$ ipython --no-banner

In [1]: import numpy as np

In [2]: from numpy import linalg as LA

In [3]: np.set_printoptions(suppress=True, linewidth=120)

In [4]: tidy = lambda a: np.round(a, 3) + 0

In [5]: arr = np.load("layer17.npy")

In [6]: arr
Out[6]: 
array([[1. , 0. , 0. ],
       [0. , 1. , 0. ],
       [0.5, 0. , 0.5]])

In [7]: # 2 groups of indices that never mix

In [8]: tidy(LA.norm(arr[0], 1)), tidy(LA.norm(arr[0], np.inf))
Out[8]: (np.float64(1.0), np.float64(1.0))

In [9]: tidy(LA.norm(arr[0] - arr[1]))
Out[9]: np.float64(1.414)

In [10]: tidy(LA.norm(arr, "nuc"))
Out[10]: np.float64(2.581)

In [11]: tidy(LA.norm(arr, 1)), tidy(LA.norm(arr, np.inf))
Out[11]: (np.float64(1.5), np.float64(1.0))

In [12]: tidy(LA.norm(arr, 2))
Out[12]: np.float64(1.144)

In [13]: tidy(LA.norm(arr, axis=1))
Out[13]: array([1.   , 1.   , 0.707])

In [14]: x0 = np.array([-3, 0, 1])

In [15]: rhs = arr @ x0

In [16]: rhs
Out[16]: array([-3.,  0., -1.])

In [17]: tidy(LA.solve(arr, rhs + arr[:, 0]))
Out[17]: array([-2.,  0.,  1.])

In [18]: tidy(LA.solve(arr, arr[:, 2]))
Out[18]: array([0., 0., 1.])

In [19]: O, evecs = LA.qr(arr[:, :1])[0], LA.qr(arr[:, 1:])[0]

In [20]: s = LA.svd(O.T @ evecs, compute_uv=False)

In [21]: (s > 0.9).sum()
Out[21]: np.int64(0)

In [22]: tidy(s)
Out[22]: array([0.447])
